In [1]: import numpy as np

In [2]: np.set_printoptions(precision=1, suppress=True, linewidth=120, legacy="1.25")

In [3]: def rnd(a):
   ...:     return np.round(a, 1) + 0
   ...: 

In [4]: A = np.load("out10.npy")

In [5]: rnd(A)
Out[5]: 
array([[0. , 0.1, 0. , 0. , 0.1, 0.1, 0. ],
       [0.1, 0.3, 0.1, 0.2, 0.3, 0.3, 0.1],
       [0. , 0.1, 0. , 0. , 0.1, 0.1, 0. ],
       [0. , 0.2, 0. , 0.1, 0.2, 0.2, 0. ],
       [0.1, 0.3, 0.1, 0.2, 0.3, 0.3, 0.1],
       [0.1, 0.3, 0.1, 0.2, 0.3, 0.3, 0.1],
       [0. , 0.1, 0. , 0. , 0.1, 0.1, 0. ]])

In [6]: rng = np.random.default_rng(60561)

In [7]: z = rng.permutation(7)

In [8]: print(z)
[4 3 6 2 1 0 5]

In [9]: B = A[z][:, z]

In [10]: rnd(np.trace(B))
Out[10]: 1.0

In [11]: rnd(np.linalg.det(B)), rnd(np.linalg.det(A[z]))
Out[11]: (0.0, 0.0)

In [12]: rnd(np.diag(B))
Out[12]: array([0.3, 0.1, 0. , 0. , 0.3, 0. , 0.3])

In [13]: np.linalg.lstsq(A[:-1].T, A[-1])[2]
Out[13]: 1

In [14]: print(np.unique(A.round(6), axis=0).shape)
(3, 7)

In [15]: np.allclose(A[:-1].T @ np.linalg.lstsq(A[:-1].T, A[-1])[0], A[-1])
Out[15]: True

In [16]: arr = np.load("arr.npy")

In [17]: rnd(arr)
Out[17]: 
array([[ 0. , -0.3,  0. ],
       [ 0.4, -0.5,  0.8],
       [ 0.2, -0.5,  0.4],
       [-0.6, -0.7, -2. ],
       [-0.4,  0.9, -0.9]])

In [18]: # rows and columns are dependent

In [19]: Uu, sig, Vh = np.linalg.svd(arr)

In [20]: print(rnd(sig))
[2.5 1.4 0. ]

In [21]: B = Uu[:, :2] @ np.diag(sig[:2]) @ Vh[:2]

In [22]: rnd(np.linalg.norm(arr - B, 2)), rnd(sig[2])
Out[22]: (0.0, 0.0)

In [23]: E = np.load("a.npy")

In [24]: print(E)
[[0 0 0 0]
 [2 0 2 0]
 [0 0 0 0]
 [2 0 2 0]]

In [25]: # row 2 repeats row 0

In [26]: rk = np.linalg.matrix_rank(E)

In [27]: rk
Out[27]: 1

In [28]: null = np.linalg.svd(E)[2][rk:].T

In [29]: [int(np.linalg.matrix_rank(np.delete(E, i, axis=0))) for i in range(4)]
Out[29]: [1, 1, 1, 1]

In [30]: np.linalg.matrix_rank(E.T @ E), np.linalg.matrix_rank(E @ E.T)
Out[30]: (1, 1)

In [31]: np.allclose(E @ null, 0)
Out[31]: True

In [32]: W1 = np.array([[1, 1, 2], [0, 1, 2], [3, 2, 2], [1, 2, 1]])

In [33]: c = np.array([3, -1, 1])

In [34]: act = np.maximum(E @ W1 + c, 0)

In [35]: np.linalg.matrix_rank(act)
Out[35]: 2

In [36]: act
Out[36]: 
array([[ 3,  0,  1],
       [11,  5,  9],
       [ 3,  0,  1],
       [11,  5,  9]])

In [37]: (act > 0).mean(axis=0)
Out[37]: array([1. , 0.5, 1. ])

In [38]: C = np.array([[2, 1], [-3, -1], [-3, 1]])

In [39]: W1 @ C
Out[39]: 
array([[-7,  2],
       [-9,  1],
       [-6,  3],
       [-7,  0]])

In [40]: Uu, sig, Vh = np.linalg.svd(E)

In [41]: evecs = Vh[:(sig > 1e-8).sum()]

In [42]: x = E[0] + -3 * E[2] + rng.integers(2) * np.eye(4)[1]

In [43]: x
Out[43]: array([0., 0., 0., 0.])

In [44]: rnd(np.linalg.norm(x - evecs.T @ evecs @ x))
Out[44]: 0.0

In [45]: print(np.allclose(evecs.T @ evecs @ x, x))
True

In [46]: B = np.array([[2, 2], [-1, 1]])

In [47]: C = np.kron(B, E)

In [48]: rnd(np.linalg.norm(C, 2)), rnd(np.linalg.norm(B, 2) * np.linalg.norm(E, 2))
Out[48]: (11.3, 11.3)

In [49]: W0 = np.load("layer11.npy")

In [50]: W0
Out[50]: 
array([[ 4,  0,  0,  4,  8,  8,  4],
       [-1,  0,  0, -1, -2, -2, -1],
       [ 4,  0,  0,  4,  8,  8,  4],
       [ 5,  0,  0,  5, 10, 10,  5],
       [ 2,  0,  0,  2,  4,  4,  2]])

In [51]: x = np.array([2, -2, 2, -2, 2, 2, -2])

In [52]: print(W0 @ (2 * x))
[ 48 -12  48  60  24]

In [53]: (W0 @ x).argmax()
Out[53]: 3

In [54]: W0 * x
Out[54]: 
array([[  8,   0,   0,  -8,  16,  16,  -8],
       [ -2,   0,   0,   2,  -4,  -4,   2],
       [  8,   0,   0,  -8,  16,  16,  -8],
       [ 10,   0,   0, -10,  20,  20, -10],
       [  4,   0,   0,  -4,   8,   8,  -4]])

In [55]: W0 @ np.ones(7)
Out[55]: array([28., -7., 28., 35., 14.])

In [56]: np.einsum("ij,j->i", W0, x)
Out[56]: array([24, -6, 24, 30, 12])

In [57]: np.linalg.norm(W0 @ x) <= np.linalg.norm(W0, 2) * np.linalg.norm(x) + 1e-9
Out[57]: True

In [58]: Uu, sig, Vh = np.linalg.svd(W0)

In [59]: evecs = Vh[:(sig > 1e-8).sum()]

In [60]: x = W0[1] + -3 * W0[2] + rng.integers(2) * np.eye(7)[1]

In [61]: x
Out[61]: array([-13.,   1.,   0., -13., -26., -26., -13.])

In [62]: rnd(np.diag(evecs.T @ evecs))
Out[62]: array([0.1, 0. , 0. , 0.1, 0.4, 0.4, 0.1])

In [63]: rnd(np.linalg.norm(x - evecs.T @ evecs @ x))
Out[63]: 1.0

In [64]: rnd(evecs.T @ evecs)
Out[64]: 
array([[0.1, 0. , 0. , 0.1, 0.2, 0.2, 0.1],
       [0. , 0. , 0. , 0. , 0. , 0. , 0. ],
       [0. , 0. , 0. , 0. , 0. , 0. , 0. ],
       [0.1, 0. , 0. , 0.1, 0.2, 0.2, 0.1],
       [0.2, 0. , 0. , 0.2, 0.4, 0.4, 0.2],
       [0.2, 0. , 0. , 0.2, 0.4, 0.4, 0.2],
       [0.1, 0. , 0. , 0.1, 0.2, 0.2, 0.1]])

In [65]: Uu, sig, Vh = np.linalg.svd(W0)

In [66]: np.argmax(sig[:-1] / (sig[1:] + 1e-6)) + 1
Out[66]: 1

In [67]: B = Uu[:, :1] @ np.diag(sig[:1]) @ Vh[:1]

In [68]: np.linalg.matrix_rank(W0, rtol=0.05)
Out[68]: 1

In [69]: rnd(np.linalg.norm(W0 - B) / np.linalg.norm(W0))
Out[69]: 0.0

In [70]: Uu, sig, Vh = np.linalg.svd(W0, full_matrices=False)

In [71]: print(np.abs(Uu[:, 0]).round(6).argmax())
3

In [72]: rnd(sig / sig[0])
Out[72]: array([1., 0., 0., 0., 0.])

In [73]: Uu.shape, sig.shape, Vh.shape
Out[73]: ((5, 5), (5,), (5, 7))

In [74]: print(rnd(Uu.T @ Uu))
[[1. 0. 0. 0. 0.]
 [0. 1. 0. 0. 0.]
 [0. 0. 1. 0. 0.]
 [0. 0. 0. 1. 0.]
 [0. 0. 0. 0. 1.]]

In [75]: print(rnd(np.sqrt((sig ** 2).sum())), rnd(np.linalg.norm(W0)))
26.1 26.1

In [76]: rnd(sig)
Out[76]: array([26.1,  0. ,  0. ,  0. ,  0. ])

In [77]: (sig > 1e-8).sum()
Out[77]: 1
